>>> import numpy as np
>>> from numpy import linalg as LA
>>> np.set_printoptions(precision=2, suppress=True, linewidth=160)
>>> rnd = lambda a: np.round(a, 2) + 0
>>> rng = np.random.default_rng(64924)
>>> th = np.sort(rng.uniform(-2, 2, 29))
>>> J = np.c_[th, th ** 2, th ** 3] @ np.array([[2, 1, -2, 2, -1, -1, 0, 2],
...     [2, -1, 2, 1, 0, -2, 2, 1],
...     [-2, -1, 2, 0, 2, -2, -2, 0]])
>>> print(rnd(J))
[[ 13.66   0.61  -1.22  -0.42  -9.2    6.51  17.18  -0.42]
 [ 11.85   0.26  -0.51  -0.53  -7.87   5.56  15.22  -0.53]
 [ 10.13  -0.06   0.12  -0.64  -6.6    4.68  13.33  -0.64]
 [  6.32  -0.65   1.31  -0.85  -3.89   2.83   9.08  -0.85]
 [  3.5   -0.94   1.89  -0.97  -1.96   1.59   5.82  -0.97]
 [  2.08  -1.     2.    -1.    -1.05   1.03   4.1   -1.  ]
 [  1.01  -0.96   1.92  -0.98  -0.4    0.64   2.72  -0.98]
 [ -0.09  -0.73   1.45  -0.83   0.19   0.3    1.08  -0.83]
 [ -0.35  -0.49   0.99  -0.64   0.27   0.21   0.44  -0.64]
 [ -0.28  -0.2    0.4   -0.32   0.16   0.12   0.07  -0.32]
 [ -0.17  -0.1    0.21  -0.18   0.09   0.08   0.02  -0.18]
 [  0.09   0.04  -0.09   0.09  -0.04  -0.05   0.     0.09]
 [  0.09   0.04  -0.09   0.09  -0.04  -0.05   0.     0.09]
 [  0.22   0.09  -0.18   0.21  -0.1   -0.12   0.02   0.21]
 [  0.97   0.18  -0.36   0.94  -0.27  -0.82   0.19   0.94]
 [  1.07   0.17  -0.33   1.05  -0.27  -0.96   0.21   1.05]
 [  1.31   0.1   -0.21   1.33  -0.24  -1.37   0.26   1.33]
 [  1.63  -0.07   0.15   1.78  -0.07  -2.15   0.3    1.78]
 [  1.71  -0.15   0.3    1.92   0.    -2.42   0.29   1.92]
 [  1.82  -0.28   0.57   2.14   0.15  -2.88   0.27   2.14]
 [  1.98  -1.33   2.66   3.31   1.42  -5.89  -0.18   3.31]
 [  1.92  -1.63   3.25   3.57   1.8   -6.66  -0.35   3.57]
 [  1.81  -2.01   4.01   3.87   2.31  -7.63  -0.6    3.87]
 [  1.7   -2.31   4.61   4.09   2.71  -8.38  -0.81   4.09]
 [  0.75  -4.12   8.24   5.25   5.25 -12.74  -2.25   5.25]
 [ -0.28  -5.62  11.24   6.05   7.42 -16.21  -3.59   6.05]
 [ -2.11  -7.89  15.78   7.12  10.79 -21.32  -5.8    7.12]
 [ -2.29  -8.1   16.2    7.21  11.11 -21.79  -6.02   7.21]
 [ -3.68  -9.65  19.3    7.86  13.46 -25.23  -7.63   7.86]]
>>> # columns 3 and 7 are equal
>>> C = J[[6, 13]].astype(float)
>>> for _ in range(4):
...     lab = LA.norm(J[:, None] - C, axis=-1).argmin(axis=1)
...     C = np.array([J[lab == j].mean(axis=0) for j in range(2)])
... 
>>> print(lab)
[0 0 0 0 0 0 1 1 1 1 1 1 1 1 1 1 1 1 1 1 1 1 1 1 1 1 1 1 1]
>>> print(rnd(C[1] - C[0]))
[ -7.54  -1.66   3.32   3.12   7.52  -9.58 -11.72   3.12]
>>> print(rnd(C))
[[ 7.92 -0.3   0.6  -0.74 -5.1   3.7  10.79 -0.74]
 [ 0.38 -1.96  3.91  2.39  2.42 -5.88 -0.93  2.39]]
>>> cov = J.T @ J
>>> print((J @ J.T).shape)
(29, 29)
>>> print(np.allclose(cov, cov.T))
True
>>> print(rnd(LA.eigvalsh(cov)[::-1]))
[5280.16 1261.55   99.96    0.      0.      0.      0.      0.  ]
>>> print(rnd(np.trace(cov)), rnd((J ** 2).sum()))
6641.66 6641.66
>>> print(LA.matrix_rank(cov))
3
>>> m1 = np.load("mat.npy")
>>> print(m1)
[[ 4  0  0  0  0  0  0  0  0  0  0  0]
 [-2  1  0  0  0  0  0  0  0  0  0  0]
 [ 3  0 -2  0  0  0  0  0  0  0  0  0]
 [ 4 -5 -4 -4  0  0  0  0  0  0  0  0]
 [-2  0 -3  5  3  0  0  0  0  0  0  0]
 [-1  0  0  4 -5 -2  0  0  0  0  0  0]
 [ 4 -1  3  4 -5  5  4  0  0  0  0  0]
 [ 5  4  1 -3 -1  0 -5 -2  0  0  0  0]
 [-5 -3  0 -2  3  0 -4  4  5  0  0  0]
 [-5 -5 -4  2  0 -4  5  1  1 -3  0  0]
 [-3 -1  5  5  5  2  3 -4 -2 -3 -1  0]
 [ 4 -4 -1 -2  0  1 -5 -2  5  3 -5 -2]]
>>> # triangular, det is the product of the diagonal
>>> lab = rng.permutation(12)
>>> print(lab)
[ 8  7  5 11 10  6  3  4  1  9  0  2]
>>> M2 = m1[lab][:, lab]
>>> print(M2)
[[ 5  4  0  0  0 -4 -2  3 -3  0 -5  0]
 [ 0 -2  0  0  0 -5 -3 -1  4  0  5  1]
 [ 0  0 -2  0  0  0  4 -5  0  0 -1  0]
 [ 5 -2  1 -2 -5 -5 -2  0 -4  3  4 -1]
 [-2 -4  2  0 -1  3  5  5 -1 -3 -3  5]
 [ 0  0  5  0  0  4  4 -5 -1  0  4  3]
 [ 0  0  0  0  0  0 -4  0 -5  0  4 -4]
 [ 0  0  0  0  0  0  5  3  0  0 -2 -3]
 [ 0  0  0  0  0  0  0  0  1  0 -2  0]
 [ 1  1 -4  0  0  5  2  0 -5 -3 -5 -4]
 [ 0  0  0  0  0  0  0  0  0  0  4  0]
 [ 0  0  0  0  0  0  0  0  0  0  3 -2]]
>>> print(rnd(np.sort(np.abs(LA.eigvals(M2)))))
[1. 1. 2. 2. 2. 2. 3. 3. 4. 4. 4. 5.]
>>> print(np.trace(M2))
1
>>> print(rnd(LA.det(M2)), rnd(LA.det(m1[lab])))
-46080.0 46080.0
>>> x = np.array([5, -3, -5, -5, 0, -3, -2, -5, -2, -1, 5, 0])
>>> print(m1 @ x)
[ 20 -13  25  75 -20 -19 -35  43 -28  -2 -52  26]
>>> print(m1 * x)
[[ 20   0   0   0   0   0   0   0   0   0   0   0]
 [-10  -3   0   0   0   0   0   0   0   0   0   0]
 [ 15   0  10   0   0   0   0   0   0   0   0   0]
 [ 20  15  20  20   0   0   0   0   0   0   0   0]
 [-10   0  15 -25   0   0   0   0   0   0   0   0]
 [ -5   0   0 -20   0   6   0   0   0   0   0   0]
 [ 20   3 -15 -20   0 -15  -8   0   0   0   0   0]
 [ 25 -12  -5  15   0   0  10  10   0   0   0   0]
 [-25   9   0  10   0   0   8 -20 -10   0   0   0]
 [-25  15  20 -10   0  12 -10  -5  -2   3   0   0]
 [-15   3 -25 -25   0  -6  -6  20   4   3  -5   0]
 [ 20  12   5  10   0  -3  10  10 -10  -3 -25   0]]
